In [1]: import numpy as np

In [2]: from numpy import linalg as LA

In [3]: np.set_printoptions(precision=2, suppress=True, linewidth=200)

In [4]: feats = np.load("dump.npy")

In [5]: feats
Out[5]: 
array([[-2,  0, -1,  1,  0, -1],
       [ 0, -2,  2,  2,  1,  2],
       [-2, -1,  1,  2,  0,  0],
       [ 1, -2,  2,  1, -2, -1]])

In [6]: t = np.radians(90)

In [7]: r_ = np.eye(6)

In [8]: r_[1, 1] = r_[2, 2] = np.cos(t)

In [9]: r_[1, 2], r_[2, 1] = -np.sin(t), np.sin(t)

In [10]: r_.round(2) + 0
Out[10]: 
array([[ 1.,  0.,  0.,  0.,  0.,  0.],
       [ 0.,  0., -1.,  0.,  0.,  0.],
       [ 0.,  1.,  0.,  0.,  0.,  0.],
       [ 0.,  0.,  0.,  1.,  0.,  0.],
       [ 0.,  0.,  0.,  0.,  1.,  0.],
       [ 0.,  0.,  0.,  0.,  0.,  1.]])

In [11]: B = feats @ r_.T

In [12]: LA.svd(feats, compute_uv=False), LA.svd(B, compute_uv=False)
Out[12]: (array([5.17, 3.57, 3.05, 0.52]), array([5.17, 3.57, 3.05, 0.52]))

In [13]: np.abs(B - feats).max(axis=0)
Out[13]: array([0., 1., 4., 0., 0., 0.])

In [14]: print(B.round(2) + 0)
[[-2.  1.  0.  1.  0. -1.]
 [ 0. -2. -2.  2.  1.  2.]
 [-2. -1. -1.  2.  0.  0.]
 [ 1. -2. -2.  1. -2. -1.]]

In [15]: round(LA.det(r_), 2), np.trace(r_)
Out[15]: (np.float64(1.0), np.float64(4.0))

In [16]: B = feats / np.sqrt((feats ** 2).mean(axis=1, keepdims=True))

In [17]: feats - feats.mean(axis=1, keepdims=True)
Out[17]: 
array([[-1.5 ,  0.5 , -0.5 ,  1.5 ,  0.5 , -0.5 ],
       [-0.83, -2.83,  1.17,  1.17,  0.17,  1.17],
       [-2.  , -1.  ,  1.  ,  2.  ,  0.  ,  0.  ],
       [ 1.17, -1.83,  2.17,  1.17, -1.83, -0.83]])

In [18]: m1 = np.array([[1, 0, 1, -2, 1],
    ...:     [3, -2, 1, 0, -1],
    ...:     [1, 3, 3, 0, -1],
    ...:     [1, 3, -2, -3, -1]])

In [19]: m1[0] = m1[2]

In [20]: print(m1)
[[ 1  3  3  0 -1]
 [ 3 -2  1  0 -1]
 [ 1  3  3  0 -1]
 [ 1  3 -2 -3 -1]]

In [21]: def softmax(z):
    ...:     e = np.exp(z - z.max(axis=-1, keepdims=True))
    ...:     return e / e.sum(axis=-1, keepdims=True)
    ...: 

In [22]: softmax(m1[2] + 5)
Out[22]: array([0.06, 0.45, 0.45, 0.02, 0.01])

In [23]: np.round(softmax(10 * m1[2]), 2) + 0
Out[23]: array([0. , 0.5, 0.5, 0. , 0. ])

In [24]: softmax(m1).sum(axis=1)
Out[24]: array([1., 1., 1., 1.])

In [25]: softmax(m1[2])
Out[25]: array([0.06, 0.45, 0.45, 0.02, 0.01])

In [26]: att = m1 @ m1.T / np.sqrt(5)

In [27]: softmax(att).round(6).argmax(axis=1)
Out[27]: array([0, 1, 0, 3])

In [28]: np.round(softmax(att + np.triu(np.full(att.shape, -np.inf), 1)), 2) + 0
Out[28]: 
array([[1. , 0. , 0. , 0. ],
       [0. , 1. , 0. , 0. ],
       [0.5, 0. , 0.5, 0. ],
       [0. , 0. , 0. , 1. ]])

In [29]: f = np.array([1, 4])

In [30]: print(np.cross(m1[1, :3], m1[0, :3]))
[-9 -8 11]

In [31]: np.convolve(m1[1], f)
Out[31]: array([ 3, 10, -7,  4, -1, -4])

In [32]: np.correlate(m1[1], m1[0], "full")
Out[32]: array([-3,  2,  8,  3,  1,  1, -2, -3, -1])

In [33]: Uu, sv, VT = LA.svd(m1)

In [34]: np.argmax(sv[:-1] / (sv[1:] + 1e-6)) + 1
Out[34]: np.int64(3)

In [35]: B = Uu[:, :3] @ np.diag(sv[:3]) @ VT[:3]

In [36]: LA.matrix_rank(m1, rtol=0.05)
Out[36]: np.int64(3)

In [37]: np.abs(np.diag(LA.qr(m1)[1])) > 1e-9
Out[37]: array([ True,  True,  True, False])

In [38]: np.round(m1 @ LA.pinv(m1) @ m1, 2) + 0
Out[38]: 
array([[ 1.,  3.,  3.,  0., -1.],
       [ 3., -2.,  1.,  0., -1.],
       [ 1.,  3.,  3.,  0., -1.],
       [ 1.,  3., -2., -3., -1.]])

In [39]: np.unique(m1.round(6), axis=0).shape
Out[39]: (3, 5)

In [40]: np.allclose(m1[:-1].T @ LA.lstsq(m1[:-1].T, m1[-1])[0], m1[-1])
Out[40]: False

In [41]: E = np.loadtxt("mat.csv", delimiter=",")

In [42]: print(E)
[[-1.38  0.72  0.79]
 [-2.8   2.76  1.61]
 [ 0.71  1.64 -0.44]
 [-0.04  1.32  0.08]
 [-3.52  2.3   2.03]
 [-0.71  0.94  0.39]
 [-0.69  2.21  0.37]
 [-3.5   2.39  2.05]
 [-2.81  1.35  1.61]
 [ 0.05  1.37  0.06]]

In [43]: cov = np.cov(E, rowvar=False)

In [44]: np.polyfit(E[:, 0], E[:, 1], 1)
Out[44]: array([-0.23,  1.37])

In [45]: np.corrcoef(E.T)
Out[45]: 
array([[ 1.  , -0.52, -1.  ],
       [-0.52,  1.  ,  0.52],
       [-1.  ,  0.52,  1.  ]])

In [46]: print(cov)
[[ 2.47 -0.56 -1.41]
 [-0.56  0.46  0.32]
 [-1.41  0.32  0.81]]

In [47]: mat = np.loadtxt("sample11.csv", delimiter=",")

In [48]: mat
Out[48]: 
array([[0., 0., 3., 3., 3.],
       [0., 1., 1., 0., 3.],
       [0., 0., 3., 2., 2.],
       [0., 0., 0., 1., 2.],
       [0., 0., 0., 0., 2.]])

In [49]: Uu, sv, VT = LA.svd(mat)

In [50]: evecs = VT[:(sv > 1e-8).sum()]

In [51]: rng = np.random.default_rng(135591)

In [52]: x0 = mat[1] + 3 * mat[3] + rng.integers(2) * np.eye(5)[2]

In [53]: x0
Out[53]: array([0., 1., 1., 3., 9.])

In [54]: np.round(LA.norm(x0 - evecs.T @ evecs @ x0), 2)
Out[54]: np.float64(0.0)

In [55]: LA.matrix_rank(np.vstack([mat, x0]))
Out[55]: np.int64(4)

In [56]: round(np.abs(LA.eigvals(mat)).max(), 2)
Out[56]: np.float64(3.0)

In [57]: mat @ mat
Out[57]: 
array([[ 0.,  0.,  9.,  9., 18.],
       [ 0.,  1.,  4.,  2., 11.],
       [ 0.,  0.,  9.,  8., 14.],
       [ 0.,  0.,  0.,  1.,  6.],
       [ 0.,  0.,  0.,  0.,  4.]])

In [58]: print((mat - mat.T) / 2)
[[ 0.   0.   1.5  1.5  1.5]
 [ 0.   0.   0.5  0.   1.5]
 [-1.5 -0.5  0.   1.   1. ]
 [-1.5  0.  -1.   0.   1. ]
 [-1.5 -1.5 -1.  -1.   0. ]]

In [59]: LA.matrix_power(mat, 2)
Out[59]: 
array([[ 0.,  0.,  9.,  9., 18.],
       [ 0.,  1.,  4.,  2., 11.],
       [ 0.,  0.,  9.,  8., 14.],
       [ 0.,  0.,  0.,  1.,  6.],
       [ 0.,  0.,  0.,  0.,  4.]])

In [60]: np.allclose(mat, mat.T)
Out[60]: False

In [61]: np.allclose(mat @ mat.T, mat.T @ mat)
Out[61]: False

In [62]: mat[2] @ mat[3]
Out[62]: np.float64(6.0)

In [63]: round(float(LA.norm(mat) ** 2 / LA.norm(mat, 2) ** 2), 2)
Out[63]: 1.18

In [64]: round(LA.norm(mat[2] - mat[3]), 2)
Out[64]: np.float64(3.16)

In [65]: print(round(float(LA.norm(mat, 1)), 2), np.round(LA.norm(mat, np.inf), 2))
12.0 9.0

In [66]: np.round(LA.norm(mat, "nuc"), 2)
Out[66]: np.float64(11.85)

In [67]: J = np.load("layer8.npy")

In [68]: J
Out[68]: 
array([[ 1,  1,  1,  1,  1,  1,  1,  1],
       [ 1, -1,  1, -1, -1,  1, -1,  1],
       [ 1, -1, -1,  1, -1,  1,  1, -1],
       [ 1, -1,  1, -1,  1, -1,  1, -1]])

In [69]: B = np.array([[0, 0], [2, 1], [2, 1], [0, 0], [0, 2], [2, 1], [0, 0], [2, 0]])

In [70]: np.einsum("ik,kj->ji", J, B)
Out[70]: 
array([[ 8,  4, -4, -4],
       [ 5, -1, -3,  1]])

In [71]: B.T @ J.T
Out[71]: 
array([[ 8,  4, -4, -4],
       [ 5, -1, -3,  1]])

In [72]: np.einsum("ij->j", J)
Out[72]: array([ 4, -2,  2,  0,  0,  2,  2,  0])

In [73]: blk = np.stack([J, 4 * J, J[::-1]])

In [74]: blk.shape
Out[74]: (3, 4, 8)

In [75]: blk.sum(axis=0)
Out[75]: 
array([[ 6,  4,  6,  4,  6,  4,  6,  4],
       [ 6, -6,  4, -4, -6,  6, -4,  4],
       [ 6, -6, -4,  4, -6,  6,  4, -4],
       [ 6, -4,  6, -4,  6, -4,  6, -4]])

In [76]: LA.matrix_rank(blk)
Out[76]: array([4, 4, 4])

In [77]: np.einsum("bij,cij->bc", blk, blk)
Out[77]: 
array([[ 32, 128,   0],
       [128, 512,   0],
       [  0,   0,  32]])

In [78]: LA.matrix_rank(blk.reshape(3, -1))
Out[78]: np.int64(2)

In [79]: B = J[0, 0] * J[1:] - np.outer(J[1:, 0], J[0])

In [80]: B
Out[80]: 
array([[ 0, -2,  0, -2, -2,  0, -2,  0],
       [ 0, -2, -2,  0, -2,  0,  0, -2],
       [ 0, -2,  0, -2,  0, -2,  0, -2]])

In [81]: J[:, 0] / J[0, 0]
Out[81]: array([1., 1., 1., 1.])

In [82]: np.flatnonzero(~B.round(6).any(axis=1))
Out[82]: array([], dtype=int64)

In [83]: B = J / np.sqrt((J ** 2).mean(axis=1, keepdims=True))

In [84]: B[2]
Out[84]: array([ 1., -1., -1.,  1., -1.,  1.,  1., -1.])

In [85]: J - J.mean(axis=1, keepdims=True)
Out[85]: 
array([[ 0.,  0.,  0.,  0.,  0.,  0.,  0.,  0.],
       [ 1., -1.,  1., -1., -1.,  1., -1.,  1.],
       [ 1., -1., -1.,  1., -1.,  1.,  1., -1.],
       [ 1., -1.,  1., -1.,  1., -1.,  1., -1.]])

In [86]: f, r1 = J[0], J[1]

In [87]: f @ f
Out[87]: np.int64(8)

In [88]: f @ r1
Out[88]: np.int64(0)

In [89]: pr = (f @ r1) / (f @ f) * f

In [90]: np.outer(f, r1)
Out[90]: 
array([[ 1, -1,  1, -1, -1,  1, -1,  1],
       [ 1, -1,  1, -1, -1,  1, -1,  1],
       [ 1, -1,  1, -1, -1,  1, -1,  1],
       [ 1, -1,  1, -1, -1,  1, -1,  1],
       [ 1, -1,  1, -1, -1,  1, -1,  1],
       [ 1, -1,  1, -1, -1,  1, -1,  1],
       [ 1, -1,  1, -1, -1,  1, -1,  1],
       [ 1, -1,  1, -1, -1,  1, -1,  1]])

In [91]: W0 = np.loadtxt("out3.csv", delimiter=",")

In [92]: W0
Out[92]: 
array([[20.,  0.,  5.,  0.,  0.],
       [ 0.,  0., 34., 22., 16.],
       [ 0.,  0.,  0.,  0.,  0.],
       [ 0., 38.,  2., 21., 18.],
       [ 5.,  0., 23., 37., 24.],
       [ 4.,  2.,  0.,  0.,  0.],
       [10.,  0., 20.,  0.,  0.],
       [ 0., 27., 19., 50., 35.],
       [ 0.,  0., 14.,  0.,  0.],
       [ 0., 34.,  0.,  8.,  9.],
       [ 0., 47.,  7., 54., 39.],
       [ 0., 26.,  0.,  0.,  0.],
       [ 0.,  0.,  0.,  0.,  0.],
       [ 0.,  0., 32., 35., 25.],
       [14., 17.,  8., 52., 34.]])

In [93]: B = W0[0, 0] * W0[1:] - np.outer(W0[1:, 0], W0[0])

In [94]: print(B)
[[   0.    0.  680.  440.  320.]
 [   0.    0.    0.    0.    0.]
 [   0.  760.   40.  420.  360.]
 [   0.    0.  435.  740.  480.]
 [   0.   40.  -20.    0.    0.]
 [   0.    0.  350.    0.    0.]
 [   0.  540.  380. 1000.  700.]
 [   0.    0.  280.    0.    0.]
 [   0.  680.    0.  160.  180.]
 [   0.  940.  140. 1080.  780.]
 [   0.  520.    0.    0.    0.]
 [   0.    0.    0.    0.    0.]
 [   0.    0.  640.  700.  500.]
 [   0.  340.   90. 1040.  680.]]

In [95]: print(np.flatnonzero(~B.round(6).any(axis=1)))
[ 1 11]

In [96]: arr = np.load("block15.npy")

In [97]: print(arr)
[[ 1 -1  1 -1 -1  1 -1  1]
 [ 1  1 -1 -1 -1 -1  1  1]]

In [98]: x0 = np.array([-1, -1, 2, 0, 1, 1, 0, 0])

In [99]: h1 = np.maximum(arr @ x0, 0)

In [100]: np.flatnonzero(h1 > 1e-9)
Out[100]: array([0])

In [101]: arr * (h1 > 1e-9)[:, None]
Out[101]: 
array([[ 1, -1,  1, -1, -1,  1, -1,  1],
       [ 0,  0,  0,  0,  0,  0,  0,  0]])

In [102]: B = arr + rng.integers(-2, 3, (2, 1)) @ rng.integers(-2, 3, (1, 8))

In [103]: print(B)
[[ 2 -1  2 -2  0  3  0  1]
 [ 2  1  0 -2  0  1  2  1]]

In [104]: np.abs(B - arr).sum(axis=1)
Out[104]: array([7, 7])

In [105]: print(LA.matrix_rank(B - arr, tol=1e-8))
1

In [106]: B = np.array([[2, 1, -3],
     ...:     [0, 1, 3],
     ...:     [1, 0, -3],
     ...:     [1, -3, 1],
     ...:     [-1, 3, 3],
     ...:     [1, 1, -1],
     ...:     [2, -1, 1],
     ...:     [1, 0, -2]])

In [107]: LA.matrix_rank(arr @ B)
Out[107]: np.int64(2)

In [108]: print(np.einsum("ik,kj->ji", arr, B))
[[  3   3]
 [  2   0]
 [-17  -1]]

In [109]: print(np.einsum("ik,kj->ij", arr, B))
[[  3   2 -17]
 [  3   0  -1]]

In [110]: print(LA.matrix_rank(np.vstack([arr, B.T])))
5
